$ python3 -q
>>> import numpy as np
>>> import numpy.linalg as la
>>> np.set_printoptions(precision=3, suppress=True, linewidth=120)
>>> W0 = np.load("test8.npy")
>>> W0
array([[0.967, 0.171, 0.057],
       [0.171, 0.03 , 0.01 ],
       [0.057, 0.01 , 0.003]])
>>> # looks like rank 1
>>> print(np.allclose(W0[:-1].T @ la.lstsq(W0[:-1].T, W0[-1])[0], W0[-1]))
True
>>> np.round(np.trace(la.pinv(W0) @ W0), 3)
np.float64(1.0)
>>> x0 = np.array([3, 5, 3])
>>> la.eigvalsh(2 * W0 - np.eye(3))
array([-1., -1.,  1.])
>>> round((x0 - W0 @ x0) @ (W0 @ x0), 3)
np.float64(-0.0)
>>> np.trace(W0)
np.float64(1.0)
>>> np.eye(3) - W0
array([[ 0.033, -0.171, -0.057],
       [-0.171,  0.97 , -0.01 ],
       [-0.057, -0.01 ,  0.997]])
>>> evals, vecs = la.eigh(W0)
>>> x0 = np.array([2, -2, 1])
>>> print(round(x0 @ W0 @ x0, 3))
2.813
>>> print(np.round(x0 @ W0 @ x0 / (x0 @ x0), 3), round(evals[0], 3), evals[-1])
0.313 -0.0 1.0
>>> vecs * np.maximum(evals, 0) @ vecs.T
array([[0.967, 0.171, 0.057],
       [0.171, 0.03 , 0.01 ],
       [0.057, 0.01 , 0.003]])
>>> np.round(la.eigvalsh(W0[1:, 1:]), 3) + 0
array([0.   , 0.033])
>>> blk = np.stack([W0, 5 * W0, W0[::-1]])
>>> blk.shape
(3, 3, 3)
>>> la.norm(blk, axis=(1, 2))
array([1., 5., 1.])
>>> blk.sum(axis=0)
array([[5.856, 1.033, 0.344],
       [1.194, 0.211, 0.07 ],
       [1.308, 0.231, 0.077]])
>>> np.einsum("bij,cij->bc", blk, blk)
array([[ 1.   ,  5.   ,  0.144],
       [ 5.   , 25.   ,  0.719],
       [ 0.144,  0.719,  1.   ]])
>>> A = np.loadtxt("layer19.csv", delimiter=",")
>>> print(A)
[[ 1.787  9.766 -1.196]
 [ 1.532 -6.909  7.065]
 [ 0.722  9.389 -3.366]
 [-4.099  0.011 -9.121]
 [-2.68  -9.594 -0.879]
 [-4.533 -3.878 -8.026]
 [ 1.362 -7.177  6.828]
 [-3.216 -9.188 -2.287]
 [-1.338 -9.675  2.147]
 [ 3.028 -3.796  8.742]
 [ 3.898  8.102  4.377]
 [ 3.884 -0.991  9.161]
 [ 1.369  9.684 -2.083]
 [ 3.582  8.714  3.352]
 [ 0.302  9.096 -4.145]
 [-2.018 -9.77   0.685]
 [-4.203 -7.185 -5.542]
 [ 3.541  8.778  3.227]
 [ 2.758  9.552  1.077]
 [-3.408  2.697 -9.006]
 [ 4.527  3.62   8.149]
 [ 0.826 -7.93   6.036]
 [ 2.738 -4.527  8.486]
 [-3.521  2.333 -9.064]
 [ 4.503  5.189  7.266]
 [ 3.764 -1.468  9.147]
 [ 4.413  6.099  6.583]]
>>> la.cond(W0) > 100
np.True_
>>> print([round(float(x), 3) for x in la.svd(W0, compute_uv=False)[:3]])
[1.0, 0.0, 0.0]
>>> np.argsort(-la.norm(W0, axis=0).round(6), kind="stable")[:3]
array([0, 1, 2])
>>> rng = np.random.default_rng(11)
>>> B = A + rng.integers(-2, 3, (27, 2)) @ rng.integers(-2, 3, (2, 3))
>>> B
array([[ -2.213,   1.766,  -1.196],
       [  1.532,  -4.909,   9.065],
       [  2.722,  11.389,  -5.366],
       [ -8.099,  -1.989,  -3.121],
       [ -6.68 , -13.594,   3.121],
       [ -0.533,   0.122, -12.026],
       [ -2.638, -11.177,  10.828],
       [ -7.216, -13.188,   1.713],
       [  2.662,  -3.675,   0.147],
       [  5.028,   2.204,  10.742],
       [  1.898,  10.102,  10.377],
       [  3.884,  -4.991,   5.161],
       [  3.369,  11.684,  -4.083],
       [  1.582,  10.714,   9.352],
       [ -3.698,   9.096,   3.855],
       [ -0.018,  -9.77 ,  -3.315],
       [ -2.203,  -7.185,  -9.542],
       [  3.541,   8.778,   3.227],
       [  6.758,  17.552,   1.077],
       [ -3.408,   6.697,  -5.006],
       [  8.527,  11.62 ,   8.149],
       [ -1.174, -13.93 ,   4.036],
       [  2.738,  -6.527,   6.486],
       [ -3.521,   6.333,  -5.064],
       [  2.503,   7.189,  13.266],
       [  3.764,   2.532,  13.147],
       [  2.413,   6.099,  10.583]])
>>> print(np.abs(B - A).sum(axis=1))
[12.  4.  6. 12. 12. 12. 12. 12. 12. 10. 10.  8.  6. 10. 12.  6.  6.  0. 12.  8. 12. 10.  4.  8. 10.  8.  6.]
>>> np.round(la.svd(B - A, compute_uv=False), 3) + 0
array([24.626, 21.577,  0.   ])
>>> blk = np.stack([B, 3 * B, B[::-1]])
>>> np.einsum("bij,cij->bc", blk, blk)
array([[ 4181.065, 12543.195,   241.721],
       [12543.195, 37629.584,   725.163],
       [  241.721,   725.163,  4181.065]])
>>> print(blk.shape)
(3, 27, 3)
>>> la.norm(blk, axis=(1, 2))
array([ 64.661, 193.983,  64.661])
>>> la.matrix_rank(blk.reshape(3, -1))
np.int64(2)
>>> X = np.load("data.npy")
>>> X
array([[0.667, 0.   , 0.333],
       [0.2  , 0.4  , 0.4  ],
       [0.4  , 0.   , 0.6  ]])
>>> round(np.einsum("ii->", X), 3)
np.float64(1.667)
>>> np.kron(np.eye(2, dtype=int), X)
array([[0.667, 0.   , 0.333, 0.   , 0.   , 0.   ],
       [0.2  , 0.4  , 0.4  , 0.   , 0.   , 0.   ],
       [0.4  , 0.   , 0.6  , 0.   , 0.   , 0.   ],
       [0.   , 0.   , 0.   , 0.667, 0.   , 0.333],
       [0.   , 0.   , 0.   , 0.2  , 0.4  , 0.4  ],
       [0.   , 0.   , 0.   , 0.4  , 0.   , 0.6  ]])
>>> arr = np.load("run3.npy")
>>> arr
array([[ 1, -2,  4],
       [ 1, -1,  1],
       [ 1,  0,  0],
       [ 1,  1,  1]])
>>> hat = arr @ la.solve(arr.T @ arr, arr.T)
>>> np.allclose(hat @ hat, hat)
True
>>> np.round(la.eigvalsh(hat), 3) + 0
array([0., 1., 1., 1.])
>>> hat
array([[ 0.95,  0.15, -0.15,  0.05],
       [ 0.15,  0.55,  0.45, -0.15],
       [-0.15,  0.45,  0.55,  0.15],
       [ 0.05, -0.15,  0.15,  0.95]])
>>> round(np.trace(hat), 3)
np.float64(3.0)
>>> E = np.load("w.npy")
>>> print(E)
[[-2 -3  2]
 [ 2  2  1]
 [-2 -3  2]
 [ 3 -1  3]]
>>> B = W0 / la.norm(W0, axis=1, keepdims=True)
>>> C2 = B @ B.T
>>> (C2 - 2 * np.eye(3)).round(6).argmax(axis=1)
array([1, 0, 0])
>>> la.norm(B, axis=1)
array([1., 1., 1.])
>>> print(C2)
[[1. 1. 1.]
 [1. 1. 1.]
 [1. 1. 1.]]
>>> np.degrees(np.arccos(np.clip(C2[1, 2], -1, 1)))
np.float64(0.0)
>>> (np.abs(C2) > 0.9).astype(int)
array([[1, 1, 1],
       [1, 1, 1],
       [1, 1, 1]])
>>> E.sum(axis=1)
array([-3,  5, -3,  5])
>>> np.diff(E, axis=0)
array([[ 4,  5, -1],
       [-4, -5,  1],
       [ 5,  2,  1]])
>>> print(E - E[0])
[[ 0  0  0]
 [ 4  5 -1]
 [ 0  0  0]
 [ 5  2  1]]
>>> E.sum(axis=0)
array([ 1, -5,  8])
>>> E.shape
(4, 3)
>>> lab = rng.permutation(3)
>>> B = E[:, lab] * rng.choice([-1, 1], 3)
>>> B
array([[-2, -2,  3],
       [ 2, -1, -2],
       [-2, -2,  3],
       [ 3, -3,  1]])
>>> U, _, vt = la.svd(E.T @ B)
>>> lab
array([0, 2, 1])
>>> B = np.c_[E[:, :2] @ np.array([[0, 3], [3, 3]]), np.array([3, -3, -1, -2])]
>>> print(B)
[[ -9 -15   3]
 [  6  12  -3]
 [ -9 -15  -1]
 [ -3   6  -2]]
>>> la.matrix_rank(B)
np.int64(3)
>>> la.norm(la.qr(E)[0].T @ B, axis=0) ** 2 / ((B ** 2).sum(axis=0) + 1e-12)
array([1.   , 1.   , 0.652])
>>> F = np.loadtxt("case3.csv", delimiter=",")
>>> F
array([[ 0.107, -0.179,  0.25 , -0.036],
       [-0.179,  0.298, -0.417,  0.06 ],
       [ 0.25 , -0.417,  0.583, -0.083],
       [-0.036,  0.06 , -0.083,  0.012]])
>>> np.abs(np.diag(la.qr(F)[1])) > 1e-9
array([ True, False, False, False])
>>> np.unique(F.round(6), axis=0).shape
(4, 4)
>>> F @ la.pinv(F) @ F
array([[ 0.107, -0.179,  0.25 , -0.036],
       [-0.179,  0.298, -0.417,  0.06 ],
       [ 0.25 , -0.417,  0.583, -0.083],
       [-0.036,  0.06 , -0.083,  0.012]])
>>> la.lstsq(F[:-1].T, F[-1])[2]
np.int32(1)
>>> np.kron(np.eye(2, dtype=int), W0)
array([[0.967, 0.171, 0.057, 0.   , 0.   , 0.   ],
       [0.171, 0.03 , 0.01 , 0.   , 0.   , 0.   ],
       [0.057, 0.01 , 0.003, 0.   , 0.   , 0.   ],
       [0.   , 0.   , 0.   , 0.967, 0.171, 0.057],
       [0.   , 0.   , 0.   , 0.171, 0.03 , 0.01 ],
       [0.   , 0.   , 0.   , 0.057, 0.01 , 0.003]])
>>> np.einsum("ii->", W0)
np.float64(1.0)
>>> round(float(la.det(W0.T)), 3)
-0.0
>>> round(la.det(W0[::-1]), 3)
np.float64(0.0)
>>> np.round(np.poly(W0), 3) + 0
array([ 1., -1.,  0.,  0.])
>>> rank = la.matrix_rank(F)
>>> rank
np.int64(1)
>>> ns = la.svd(F)[2][rank:].T
>>> [int(la.matrix_rank(F[:, :j + 1])) for j in range(4)]
[1, 1, 1, 1]
>>> [int(la.matrix_rank(np.delete(F, i, axis=0))) for i in range(4)]
[1, 1, 1, 1]
>>> J = np.loadtxt("block2.csv", delimiter=",")
>>> print(J)
[[-3. -3.]
 [-3. -6.]]
>>> round(la.det(J[::-1]), 3)
np.float64(-9.0)
>>> round(float(la.det(2 * J)), 3), np.round(la.det(J), 3)
(36.0, np.float64(9.0))
>>> np.poly(J)
array([1., 9., 9.])
>>> np.einsum("ii->", J)
np.float64(-9.0)
>>> feats = np.load("m.npy")
>>> print(feats)
[[0 1 1 1]
 [1 0 0 1]
 [1 0 0 0]
 [1 1 0 0]]
>>> w1 = np.array([[0, 2, 1, 1, 2, 2],
...     [0, 2, 0, 0, 1, 1],
...     [0, 0, 2, 2, 1, 0],
...     [1, 2, 0, 1, 2, 1]])
>>> beta = np.array([0, 0, 1, 1, 0, 1])
>>> act = np.maximum(feats @ w1 + beta, 0)
>>> print(la.matrix_rank(act))
4
>>> print((act > 0).astype(int))
[[1 1 1 1 1 1]
 [1 1 1 1 1 1]
 [0 1 1 1 1 1]
 [0 1 1 1 1 1]]
>>> print((act > 0).mean(axis=0))
[0.5 1.  1.  1.  1.  1. ]
>>> W2 = np.array([[2, -3], [-3, 1], [2, -1], [-3, 1], [-1, -3], [-2, -3]])
>>> w1 @ W2
array([[-13, -10],
       [ -9,  -4],
       [ -3,  -3],
       [-11,  -9]])
>>> act @ W2
array([[-26, -19],
       [-27, -22],
       [-16, -13],
       [-25, -17]])
>>> evals, vecs = la.eig(feats)
>>> np.sort(la.eigvals(feats @ feats))
array([0.097, 1.   , 2.194, 4.709])
>>> round(np.prod(evals), 3)
np.float64(1.0)
